>>> import numpy as np
>>> import numpy.linalg as la
>>> np.set_printoptions(suppress=True, linewidth=120)
>>> rng = np.random.default_rng(51)
>>> feats = rng.normal(size=(26, 3)) + 5 * np.array([4, 1, 2])
>>> feats.round(2)
array([[19.42,  4.38, 10.08],
       [21.25,  4.68,  8.9 ],
       [19.2 ,  6.78,  9.65],
       [18.82,  4.7 , 10.3 ],
       [20.29,  6.86,  9.81],
       [18.45,  6.51, 10.29],
       [20.3 ,  4.32,  8.96],
       [21.58,  3.48,  9.38],
       [18.85,  6.44, 10.32],
       [19.29,  5.71, 11.94],
       [19.04,  4.11, 10.4 ],
       [20.24,  3.86,  9.36],
       [19.98,  5.86,  8.51],
       [20.67,  5.51, 12.06],
       [17.6 ,  4.66,  9.61],
       [21.54,  3.82,  9.45],
       [20.27,  5.63, 10.51],
       [18.7 ,  7.  ,  9.3 ],
       [20.46,  5.99,  9.64],
       [20.56,  3.46,  9.88],
       [19.45,  3.42,  9.29],
       [18.93,  5.98,  9.14],
       [18.38,  4.77,  9.63],
       [22.69,  6.87, 10.17],
       [19.17,  7.4 , 10.29],
       [18.19,  5.41,  8.18]])
>>> cen = (feats - feats.mean(axis=0)) / feats.std(axis=0)
>>> np.argwhere(np.abs(cen) > 2)
array([[ 9,  2],
       [13,  2],
       [23,  0]])
>>> coef = la.lstsq(np.delete(cen, 2, axis=1), cen[:, 2])[0]
>>> coef.round(2)
array([0.07, 0.19])
>>> np.abs(coef).argmax()
np.int64(1)
>>> left, s, vt = la.svd(feats)
>>> s.round(2)
array([115.75,   6.52,   4.29])
>>> M2 = left[:, :1] @ np.diag(s[:1]) @ vt[:1]
>>> np.round(la.norm(feats - M2, 2), 2), np.round(s[1], 2)
(np.float64(6.52), np.float64(6.52))
>>> la.matrix_rank(M2)
np.int64(1)
>>> np.round(np.abs(feats - M2).max(), 2)
np.float64(2.06)
>>> X = np.loadtxt("sample13.csv", delimiter=",")
>>> X
array([[1.  , 0.2 , 0.04],
       [0.2 , 1.  , 0.2 ],
       [0.04, 0.2 , 1.  ]])
>>> evals, V = la.eigh(X)
>>> np.round(V @ np.diag(evals) @ V.T, 2)
array([[1.  , 0.2 , 0.04],
       [0.2 , 1.  , 0.2 ],
       [0.04, 0.2 , 1.  ]])
>>> np.round(V.T @ V, 2) + 0
array([[1., 0., 0.],
       [0., 1., 0.],
       [0., 0., 1.]])
>>> np.round(la.eigvalsh(X + -1 * np.eye(3)), 2)
array([-0.26, -0.04,  0.3 ])
>>> F = np.load("a.npy")
>>> F
array([[ 1.2,  0.7, -0.3,  0.6],
       [ 0.4,  1.8,  0.3,  1.8],
       [-0.8, -0.4, -0.6, -0.8],
       [ 0.7, -1.2,  0.1,  0.8]])
>>> f = np.array([0, 1, 1, 0])
>>> M2 = F + np.outer(f, np.eye(4)[3])
>>> np.round(la.det(M2) / la.det(F), 2), round(1 + la.solve(F, f)[3], 2)
(np.float64(2.08), np.float64(2.08))
>>> la.matrix_rank(M2 - F)
np.int64(1)
>>> M2.round(2)
array([[ 1.2,  0.7, -0.3,  0.6],
       [ 0.4,  1.8,  0.3,  2.8],
       [-0.8, -0.4, -0.6,  0.2],
       [ 0.7, -1.2,  0.1,  0.8]])
>>> q, R = la.qr(F)
>>> np.round(q.T @ q, 2) + 0
array([[1., 0., 0., 0.],
       [0., 1., 0., 0.],
       [0., 0., 1., 0.],
       [0., 0., 0., 1.]])
>>> np.round(abs(R[0, 0]), 2), np.round(la.norm(F[:, 0]), 2)
(np.float64(1.65), np.float64(1.65))
>>> np.round(np.trace(q @ q.T), 2)
np.float64(4.0)
>>> q.shape, R.shape
((4, 4), (4, 4))
>>> vec = np.array([2, 0, -9])
>>> y = feats @ vec
>>> np.round(la.lstsq(feats, y)[0], 2) + 0
array([ 2.,  0., -9.])
>>> y = y + 0.3 * rng.normal(size=26)
>>> y.round(2)
array([-51.48, -37.45, -48.82, -55.25, -48.41, -55.13, -40.06, -41.05, -54.78, -69.06, -55.72, -43.94, -36.57, -67.47,
       -51.37, -41.86, -54.01, -46.53, -46.24, -47.98, -44.51, -43.97, -49.52, -46.29, -54.09, -37.09])
>>> coef, *_ = la.lstsq(feats, y)
>>> round(float(la.norm(y - feats @ coef)), 2)
1.47
>>> f = np.array([9, 6, 5, 9])
>>> r1 = np.array([4, 6, 6])
>>> J = f[:, None] + r1[None, :]
>>> J
array([[13, 15, 15],
       [10, 12, 12],
       [ 9, 11, 11],
       [13, 15, 15]])
>>> M2 = J / la.norm(J, axis=1, keepdims=True)
>>> cov = M2 @ M2.T
>>> (cov - 2 * np.eye(4)).round(6).argmax(axis=1)
array([3, 2, 1, 0])
>>> np.argwhere(np.triu(np.abs(cov) > 0.95, 1))
array([[0, 1],
       [0, 2],
       [0, 3],
       [1, 2],
       [1, 3],
       [2, 3]])
>>> idx = rng.permutation(4)
>>> M2 = F[:, idx] * rng.choice([-1, 1], 4)
>>> M2
array([[-0.7, -0.3, -1.2,  0.6],
       [-1.8,  0.3, -0.4,  1.8],
       [ 0.4, -0.6,  0.8, -0.8],
       [ 1.2,  0.1, -0.7,  0.8]])
>>> left, _, vt = la.svd(F.T @ M2)
>>> np.round(left @ vt, 2) + 0
array([[ 0.,  0., -1.,  0.],
       [-1.,  0.,  0.,  0.],
       [ 0.,  1.,  0.,  0.],
       [ 0.,  0.,  0.,  1.]])
>>> np.round(la.lstsq(F, M2)[0], 2) + 0
array([[ 0.,  0., -1.,  0.],
       [-1.,  0.,  0.,  0.],
       [ 0.,  1.,  0.,  0.],
       [ 0.,  0.,  0.,  1.]])
>>> idx
array([1, 2, 0, 3])
>>> np.round(np.sort(np.abs(la.eigvals(M2))), 2)
array([0.91, 0.91, 1.54, 2.05])
>>> np.round(la.det(M2), 2)
np.float64(-2.61)
>>> np.round((M2 - M2.T) / 2, 2)
array([[ 0.  ,  0.75, -0.8 , -0.3 ],
       [-0.75,  0.  ,  0.1 ,  0.85],
       [ 0.8 , -0.1 ,  0.  , -0.05],
       [ 0.3 , -0.85,  0.05,  0.  ]])
>>> vec = np.array([5, 4, 4])
>>> h1 = np.maximum(J @ vec, 0)
>>> np.maximum(J @ (3 * vec), 0)
array([555, 438, 399, 555])
>>> J.T @ h1
array([7467, 8765, 8765])
>>> J * (h1 > 1e-9)[:, None]
array([[13, 15, 15],
       [10, 12, 12],
       [ 9, 11, 11],
       [13, 15, 15]])
>>> np.maximum(J @ vec, 0) - np.maximum(-J @ vec, 0)
array([185, 146, 133, 185])
>>> blk = np.stack([J, 3 * J, J[::-1]])
>>> blk.shape
(3, 4, 3)
>>> M2 = np.array([[9, 4, 7, 3], [1, 1, 7, 1], [7, 0, 7, 1], [9, 8, 2, 8]])
>>> mat = np.triu(M2)
>>> mat
array([[9, 4, 7, 3],
       [0, 1, 7, 1],
       [0, 0, 7, 1],
       [0, 0, 0, 8]])
>>> f = np.array([1, 3, -5, 8])
>>> M2 = mat + np.outer(f, np.eye(4)[0])
>>> la.matrix_rank(la.inv(M2) - la.inv(mat), tol=1e-8)
np.int64(1)
>>> evals, V = la.eig(mat)
>>> mat @ V[:, 0] - evals[0] * V[:, 0]
array([0., 0., 0., 0.])
>>> np.round(np.sort(la.eigvals(mat @ mat)), 2)
array([ 1., 49., 64., 81.])
>>> np.prod(np.diag(mat)), round(float(la.det(mat)), 2)
(np.int64(504), 504.0)
>>> mat @ mat
array([[ 81,  40, 140,  62],
       [  0,   1,  56,  16],
       [  0,   0,  49,  15],
       [  0,   0,   0,  64]])
>>> [int(la.matrix_rank(la.matrix_power(mat, p))) for p in range(1, 5)]
[4, 4, 4, 4]
>>> la.matrix_power(mat - np.diag(np.diag(mat)), 4)
array([[0, 0, 0, 0],
       [0, 0, 0, 0],
       [0, 0, 0, 0],
       [0, 0, 0, 0]])
>>> np.round(np.sort(la.eigvals(mat)), 2)
array([1., 7., 8., 9.])
>>> left, s, vt = la.svd(mat, full_matrices=False)
>>> round(float(np.sqrt((s ** 2).sum())), 2), round(float(la.norm(mat)), 2)
(17.89, 17.89)
>>> np.round(np.cumsum(s ** 2) / np.sum(s ** 2), 2)
array([0.67, 0.86, 1.  , 1.  ])
>>> (s > 1e-8).sum()
np.int64(4)
>>> np.allclose(left * s @ vt, mat)
True
>>> np.round(left.T @ left, 2) + 0
array([[1., 0., 0., 0.],
       [0., 1., 0., 0.],
       [0., 0., 1., 0.],
       [0., 0., 0., 1.]])
>>> np.round(s / s[0], 2)
array([1.  , 0.53, 0.46, 0.04])
>>> M2 = np.array([[5, 4, 2], [5, 0, 4]])
>>> arr = M2.T @ M2
>>> arr
array([[50, 20, 30],
       [20, 16,  8],
       [30,  8, 20]])
>>> # symmetric
>>> (arr + arr.T) / 2
array([[50., 20., 30.],
       [20., 16.,  8.],
       [30.,  8., 20.]])
>>> round(la.det(arr), 2)
np.float64(0.0)
>>> np.round(np.sort(np.abs(la.eigvals(arr))), 2) + 0
array([ 0.  ,  9.94, 76.06])
>>> (arr - arr.T) / 2
array([[0., 0., 0.],
       [0., 0., 0.],
       [0., 0., 0.]])
>>> np.allclose(arr @ arr.T, arr.T @ arr)
True
>>> np.trace(arr)
np.int64(86)
>>> np.allclose(arr, arr.T)
True
>>> arr @ arr
array([[3800, 1560, 2260],
       [1560,  720,  888],
       [2260,  888, 1364]])
>>> rk = la.matrix_rank(arr)
>>> rk
np.int64(2)
>>> ns = la.svd(arr)[2][rk:].T
>>> la.matrix_rank(arr.T @ arr), la.matrix_rank(arr @ arr.T)
(np.int64(2), np.int64(2))
>>> [int(la.matrix_rank(arr[:i])) for i in range(1, len(arr) + 1)]
[1, 2, 2]
>>> [int(la.matrix_rank(arr[:, :j + 1])) for j in range(3)]
[1, 2, 2]
>>> np.round(ns[:, 0] / ns[np.abs(ns[:, 0]).round(6).argmax(), 0], 2)
array([-0.8,  0.5,  1. ])
>>> left, s, vt = la.svd(arr)
>>> V = vt[:(s > 1e-8).sum()]
>>> vec = arr[0] + -3 * arr[1] + rng.integers(2) * np.eye(3)[2]
>>> vec
array([-10., -28.,   6.])
>>> round(float(la.norm(vec - V.T @ V @ vec)), 2)
0.0
>>> np.allclose(V.T @ V @ vec, vec)
True
>>> left, s, vt = la.svd(arr)
>>> np.argmax(s[:-1] / (s[1:] + 1e-6)) + 1
np.int64(2)
>>> M2 = left[:, :2] @ np.diag(s[:2]) @ vt[:2]
>>> la.matrix_rank(arr, rtol=0.05)
np.int64(2)
>>> round(float(la.norm(arr - M2) / la.norm(arr)), 2)
0.0
>>> la.matrix_rank(M2)
np.int64(2)
>>> M2 = arr[0, 0] * arr[1:] - np.outer(arr[1:, 0], arr[0])
>>> M2
array([[   0,  400, -200],
       [   0, -200,  100]])
>>> np.flatnonzero(~M2.round(6).any(axis=1))
array([], dtype=int64)
>>> la.matrix_rank(M2), la.matrix_rank(arr)
(np.int64(1), np.int64(2))
>>> m1 = np.load("data.npy")
>>> m1
array([[ 0.,  0., -2.],
       [ 0.,  0.,  0.],
       [-2.,  0.,  0.]])
>>> proj = np.triu(np.array([[0, 0, -3], [1, -1, 1], [2, 1, -2]]), 1) + np.eye(3)
>>> M2 = proj @ m1 @ la.inv(proj)
>>> np.trace(M2), np.trace(m1)
(np.float64(0.0), np.float64(0.0))
>>> M2
array([[ 6.,  0., 16.],
       [-2.,  0., -6.],
       [-2.,  0., -6.]])
>>> proj @ m1 - m1 @ proj
array([[ 6.,  0.,  0.],
       [-2.,  0.,  0.],
       [ 0.,  0., -6.]])
>>> np.poly(M2)
array([ 1.,  0., -4.,  0.])
>>> round(float(la.det(M2)), 2)
0.0
>>> M2 = J[0, 0] * J[1:] - np.outer(J[1:, 0], J[0])
>>> M2
array([[0, 6, 6],
       [0, 8, 8],
       [0, 0, 0]])
>>> la.matrix_rank(M2), la.matrix_rank(J)
(np.int64(1), np.int64(2))
>>> W0 = np.loadtxt("test4.csv", delimiter=",")
>>> W0.round(2) + 0
array([[-0.42, -0.85,  0.31,  0.04],
       [ 0.84, -0.23,  0.49,  0.  ],
       [ 0.08, -0.06, -0.17,  0.98],
       [-0.34,  0.46,  0.8 ,  0.2 ]])
>>> idx = rng.permutation(4)
>>> idx
array([3, 0, 1, 2])
>>> M2 = W0[idx][:, idx]
>>> round(float(la.det(M2)), 2), round(la.det(W0[idx]), 2)
(-1.0, np.float64(1.0))
>>> np.round(np.diag(M2), 2)
array([ 0.2 , -0.42, -0.23, -0.17])
>>> np.allclose(M2, W0)
False
>>> M2 = W0 / np.sqrt((W0 ** 2).mean(axis=1, keepdims=True))
>>> np.round(W0 - W0.mean(axis=1, keepdims=True), 2)
array([[-0.19, -0.62,  0.54,  0.27],
       [ 0.57, -0.51,  0.22, -0.28],
       [-0.12, -0.27, -0.38,  0.77],
       [-0.62,  0.18,  0.52, -0.08]])
>>> M2[0].round(2)
array([-0.84, -1.7 ,  0.62,  0.07])
>>> la.matrix_rank(W0 - W0.mean(axis=1, keepdims=True))
np.int64(3)
>>> la.matrix_rank(M2) == la.matrix_rank(W0)
np.True_
>>> vec = np.array([0, 3, -2, 1])
>>> np.round(W0 @ (2 * vec), 2)
array([-6.28, -3.37,  2.27, -0.01])
>>> np.sign((W0 @ vec).round(6))
array([-1., -1.,  1., -1.])
>>> np.round(W0 @ vec, 2) + 0
array([-3.14, -1.69,  1.13,  0.  ])
>>> np.round(W0 * vec, 2) + 0
array([[ 0.  , -2.56, -0.62,  0.04],
       [ 0.  , -0.7 , -0.98,  0.  ],
       [ 0.  , -0.19,  0.34,  0.98],
       [ 0.  ,  1.39, -1.59,  0.2 ]])
>>> la.norm(W0 @ vec) <= la.norm(W0, 2) * la.norm(vec) + 1e-9
np.True_
>>> np.round((W0 * vec).sum(axis=1), 2) + 0
array([-3.14, -1.69,  1.13,  0.  ])
